>>> import numpy as np
>>> from numpy import linalg as LA
>>> np.set_printoptions(precision=2, suppress=True, linewidth=160, legacy="1.25")
>>> feats = np.load("case10.npy")
>>> print(feats)
[[ 3.  1. -4. -3.  1. -1. -1.  2.  0.]
 [-2. -4.  1.  0.  2.  1. -1.  2. -1.]
 [-5. -4.  3.  2. -2.  0. -1.  2.  0.]
 [ 5.  2. -2.  4.  1. -1.  2.  0.  1.]
 [ 0.  0.  0.  0.  3.  1.  2. -3. -2.]
 [ 0.  0.  0.  0. -1.  0.  0.  1.  2.]
 [ 0.  0.  0.  0.  1.  3. -3.  3. -2.]
 [ 0.  0.  0.  0.  3.  3. -3. -3.  3.]
 [ 0.  0.  0.  0. -3.  2.  0.  3.  0.]]
>>> rng = np.random.default_rng(3655)
>>> idx = rng.permutation(9)
>>> M2 = feats[:, idx] * rng.choice([-1, 1], 9)
>>> print(M2)
[[ 4. -3. -2. -1.  3.  1. -1.  0.  1.]
 [-1.  0. -2.  4. -2.  2. -1. -1. -1.]
 [-3.  2. -2.  4. -5. -2. -1.  0. -0.]
 [ 2.  4. -0. -2.  5.  1.  2.  1.  1.]
 [-0.  0.  3. -0.  0.  3.  2. -2. -1.]
 [-0.  0. -1. -0.  0. -1.  0.  2. -0.]
 [-0.  0. -3. -0.  0.  1. -3. -2. -3.]
 [-0.  0.  3. -0.  0.  3. -3.  3. -3.]
 [-0.  0. -3. -0.  0. -3.  0.  0. -2.]]
>>> Uu, _, Vh = LA.svd(feats.T @ M2)
>>> print(np.round(LA.lstsq(feats, M2)[0], 2) + 0)
[[ 0.  0.  0.  0.  1.  0.  0.  0.  0.]
 [ 0.  0.  0. -1.  0.  0.  0.  0.  0.]
 [-1.  0.  0.  0.  0.  0.  0.  0.  0.]
 [ 0.  1.  0.  0.  0.  0.  0.  0.  0.]
 [ 0.  0.  0.  0.  0.  1.  0.  0.  0.]
 [ 0.  0.  0.  0.  0.  0.  0.  0. -1.]
 [ 0.  0.  0.  0.  0.  0.  1.  0.  0.]
 [ 0.  0. -1.  0.  0.  0.  0.  0.  0.]
 [ 0.  0.  0.  0.  0.  0.  0.  1.  0.]]
>>> print(np.round(Uu @ Vh, 2) + 0)
[[ 0.  0.  0.  0.  1.  0.  0.  0.  0.]
 [ 0.  0.  0. -1.  0.  0.  0.  0.  0.]
 [-1.  0.  0.  0.  0.  0.  0.  0.  0.]
 [ 0.  1.  0.  0.  0.  0.  0.  0.  0.]
 [ 0.  0.  0.  0.  0.  1.  0.  0.  0.]
 [ 0.  0.  0.  0.  0.  0.  0.  0. -1.]
 [ 0.  0.  0.  0.  0.  0.  1.  0.  0.]
 [ 0.  0. -1.  0.  0.  0.  0.  0.  0.]
 [ 0.  0.  0.  0.  0.  0.  0.  1.  0.]]
>>> mat = np.array([[0, 2, 1, 2, 1, 1, 1],
...     [1, 2, 0, 2, 2, 2, 0],
...     [2, 1, 1, 1, 0, 0, 1],
...     [1, 2, 0, 0, 1, 1, 2],
...     [0, 1, 1, 1, 0, 0, 2],
...     [2, 2, 2, 1, 0, 2, 2],
...     [0, 2, 0, 0, 2, 2, 0],
...     [0, 0, 1, 0, 0, 0, 2],
...     [0, 0, 1, 2, 1, 1, 0],
...     [0, 1, 2, 1, 2, 1, 2],
...     [2, 1, 0, 1, 0, 2, 0],
...     [1, 0, 2, 0, 1, 0, 2],
...     [0, 0, 1, 1, 2, 1, 0],
...     [1, 2, 1, 2, 1, 2, 2]])
>>> print(mat)
[[0 2 1 2 1 1 1]
 [1 2 0 2 2 2 0]
 [2 1 1 1 0 0 1]
 [1 2 0 0 1 1 2]
 [0 1 1 1 0 0 2]
 [2 2 2 1 0 2 2]
 [0 2 0 0 2 2 0]
 [0 0 1 0 0 0 2]
 [0 0 1 2 1 1 0]
 [0 1 2 1 2 1 2]
 [2 1 0 1 0 2 0]
 [1 0 2 0 1 0 2]
 [0 0 1 1 2 1 0]
 [1 2 1 2 1 2 2]]
>>> theta = np.radians(180)
>>> r_ = np.eye(7)
>>> r_[5, 5] = r_[3, 3] = np.cos(theta)
>>> r_[5, 3], r_[3, 5] = -np.sin(theta), np.sin(theta)
>>> print(r_.round(2) + 0)
[[ 1.  0.  0.  0.  0.  0.  0.]
 [ 0.  1.  0.  0.  0.  0.  0.]
 [ 0.  0.  1.  0.  0.  0.  0.]
 [ 0.  0.  0. -1.  0.  0.  0.]
 [ 0.  0.  0.  0.  1.  0.  0.]
 [ 0.  0.  0.  0.  0. -1.  0.]
 [ 0.  0.  0.  0.  0.  0.  1.]]
>>> M2 = mat @ r_.T
>>> print(LA.svd(mat, compute_uv=False), LA.svd(M2, compute_uv=False))
[10.45  4.69  3.66  2.85  2.27  1.44  1.07] [10.45  4.69  3.66  2.85  2.27  1.44  1.07]
>>> print(np.abs(M2 - mat).max(axis=0))
[0. 0. 0. 4. 0. 4. 0.]
>>> print(np.allclose(mat @ mat.T, M2 @ M2.T))
True
>>> blk = np.stack([mat, 2 * mat, mat[::-1]])
>>> print(LA.matrix_rank(blk.reshape(3, -1)))
2
>>> print(LA.matrix_rank(blk))
[7 7 7]
>>> print((blk @ mat.T).shape)
(3, 14, 14)
>>> x = np.array([-5, 8, -3, 4, -5, -1, 8])
>>> y = mat @ x
>>> print(np.round(LA.pinv(mat) @ mat, 2) + 0)
[[1. 0. 0. 0. 0. 0. 0.]
 [0. 1. 0. 0. 0. 0. 0.]
 [0. 0. 1. 0. 0. 0. 0.]
 [0. 0. 0. 1. 0. 0. 0.]
 [0. 0. 0. 0. 1. 0. 0.]
 [0. 0. 0. 0. 0. 1. 0.]
 [0. 0. 0. 0. 0. 0. 1.]]
>>> print(y)
[ 23   7   7  21  25  18   4  13  -1  11   0   0 -10  25]
>>> print(LA.solve(mat.T @ mat, mat.T @ y))
[-5.  8. -3.  4. -5. -1.  8.]
>>> try:
...     LA.solve(mat, y)
... except LA.LinAlgError as e:
...     print("failed:", e)
... 
failed: Last 2 dimensions of the array must be square
>>> print(LA.lstsq(mat, y)[0])
[-5.  8. -3.  4. -5. -1.  8.]
>>> y = y + 0.05 * rng.normal(size=14)
>>> print(y)
[22.99  7.05  7.02 20.97 24.97 18.01  4.06 12.96 -0.97 10.93 -0.01  0.02 -9.95 25.09]
>>> beta, *_ = LA.lstsq(mat, y)
>>> print(beta.round())
[-5.  8. -3.  4. -5. -1.  8.]
>>> print(np.round(mat.T @ (y - mat @ beta), 2) + 0)
[0. 0. 0. 0. 0. 0. 0.]
>>> print(beta)
[-4.99  8.   -3.    4.01 -4.99 -0.99  7.98]
>>> print([round(float(LA.norm(LA.solve(mat.T @ mat + lam * np.eye(7), mat.T @ y))), 2) for lam in (0, 1, 10, 100)])
[14.27, 12.31, 6.46, 2.33]
